In [1]: import numpy as np

In [2]: np.set_printoptions(suppress=True, linewidth=200)

In [3]: W0 = np.loadtxt("mat.csv", delimiter=",")

In [4]: W0
Out[4]: 
array([[-6.,  0.,  0.],
       [ 0.,  0., -9.],
       [ 0.,  8.,  0.]])

In [5]: Y = np.linalg.inv(W0)

In [6]: np.round(np.linalg.det(W0) * np.linalg.det(Y), 4)
Out[6]: np.float64(1.0)

In [7]: print(np.round(np.linalg.inv(Y), 4))
[[-6. -0. -0.]
 [-0. -0. -9.]
 [ 0.  8.  0.]]

In [8]: Y.round(4)
Out[8]: 
array([[-0.1667, -0.    , -0.    ],
       [ 0.    ,  0.    ,  0.125 ],
       [-0.    , -0.1111, -0.    ]])

In [9]: (np.abs(Y) > 1e-9).astype(int)
Out[9]: 
array([[1, 0, 0],
       [0, 0, 1],
       [0, 1, 0]])

In [10]: O, R = np.linalg.qr(Y)

In [11]: O.T @ O
Out[11]: 
array([[1., 0., 0.],
       [0., 1., 0.],
       [0., 0., 1.]])

In [12]: R.round(4)
Out[12]: 
array([[-0.1667, -0.    , -0.    ],
       [ 0.    , -0.1111,  0.    ],
       [ 0.    ,  0.    ,  0.125 ]])

In [13]: np.allclose(R.T @ R, Y.T @ Y)
Out[13]: True

In [14]: np.round(np.abs(np.diag(R)), 4)
Out[14]: array([0.1667, 0.1111, 0.125 ])

In [15]: O.shape, R.shape
Out[15]: ((3, 3), (3, 3))

In [16]: round(float(abs(R[0, 0])), 4), np.round(np.linalg.norm(Y[:, 0]), 4)
Out[16]: (0.1667, np.float64(0.1667))

In [17]: (W0 != 0).astype(int)
Out[17]: 
array([[1, 0, 0],
       [0, 0, 1],
       [0, 1, 0]])

In [18]: round(float(np.linalg.det(W0)), 4)
Out[18]: -432.0

In [19]: np.flatnonzero(np.linalg.matrix_power((W0 != 0) + (W0.T != 0) + np.eye(3), 3)[1])
Out[19]: array([1, 2])

In [20]: O = W0.astype(float).copy()

In [21]: for j in range(3):
    ...:     O[:, j] -= O[:, :j] @ (O[:, :j].T @ O[:, j])
    ...:     O[:, j] /= np.linalg.norm(O[:, j])
    ...: 

In [22]: O
Out[22]: 
array([[-1.,  0.,  0.],
       [ 0.,  0., -1.],
       [ 0.,  1.,  0.]])

In [23]: P = np.triu(np.array([[5, 2, 4], [1, -1, -4], [-2, -4, 5]]), 1) + np.eye(3)

In [24]: Y = P @ W0 @ np.linalg.inv(P)

In [25]: round(float(np.linalg.det(Y)), 4)
Out[25]: -432.0

In [26]: np.trace(Y), np.trace(W0)
Out[26]: (np.float64(-6.0), np.float64(-6.0))

In [27]: np.linalg.matrix_rank(Y)
Out[27]: np.int64(3)

In [28]: M = np.load("block18.npy")

In [29]: M
Out[29]: 
array([[ 1,  0,  0,  0],
       [ 4,  1,  0,  0],
       [-2,  7,  1,  0],
       [-7, -1,  9,  1]])

In [30]: np.linalg.matrix_rank(M - M[0, 0] * np.eye(4))
Out[30]: np.int64(3)

In [31]: np.linalg.matrix_power(M - np.diag(np.diag(M)), 4)
Out[31]: 
array([[0, 0, 0, 0],
       [0, 0, 0, 0],
       [0, 0, 0, 0],
       [0, 0, 0, 0]])

In [32]: np.prod(np.diag(M)), np.round(np.linalg.det(M), 4)
Out[32]: (np.int64(1), np.float64(1.0))

In [33]: Uu, sigma, vt = np.linalg.svd(M)

In [34]: print(np.argmax(sigma[:-1] / (sigma[1:] + 1e-6)) + 1)
3

In [35]: Y = Uu[:, :3] @ np.diag(sigma[:3]) @ vt[:3]

In [36]: np.round(np.linalg.norm(M - Y, 2), 4), round(float(sigma[3]), 4)
Out[36]: (np.float64(0.0036), 0.0036)

In [37]: round(float(np.linalg.norm(M - Y) / np.linalg.norm(M)), 4)
Out[37]: 0.0003

In [38]: F = np.load("out18.npy")

In [39]: print(F)
[[ 0.5     0.2     1.5437]
 [ 1.7    -0.2     5.1155]
 [-0.9    -1.3    -2.6869]
 [ 2.1     0.9     6.2752]
 [ 1.4    -0.5     4.1936]
 [-1.2    -0.5    -3.615 ]
 [-0.4    -0.7    -1.2277]
 [-2.     -0.1    -6.0201]
 [ 0.4     0.3     1.2078]
 [ 1.6    -0.1     4.7936]
 [ 0.     -0.5     0.0268]
 [-0.7    -0.7    -2.0934]
 [ 0.5     0.2     1.4915]
 [-0.1    -0.5    -0.2607]
 [-0.5    -0.1    -1.4616]
 [ 0.2    -0.9     0.5791]
 [-0.3     2.7    -0.8809]
 [-1.4     2.7    -4.1931]
 [-1.3     1.3    -3.9114]
 [ 1.3    -2.1     3.869 ]
 [-0.3    -0.6    -0.8702]
 [ 1.1    -0.5     3.2549]
 [ 0.4    -1.3     1.1925]]

In [40]: T = np.stack([F, -2 * F, F[::-1]])

In [41]: np.round(np.linalg.norm(T, axis=(1, 2)), 4)
Out[41]: array([17.1353, 34.2705, 17.1353])

In [42]: np.linalg.matrix_rank(T)
Out[42]: array([3, 3, 3])

In [43]: np.linalg.matrix_rank(T.reshape(3, -1))
Out[43]: np.int64(2)

In [44]: print(np.round(np.einsum("bij,cij->bc", T, T), 4))
[[ 293.6168 -587.2337   80.6095]
 [-587.2337 1174.4673 -161.2191]
 [  80.6095 -161.2191  293.6168]]
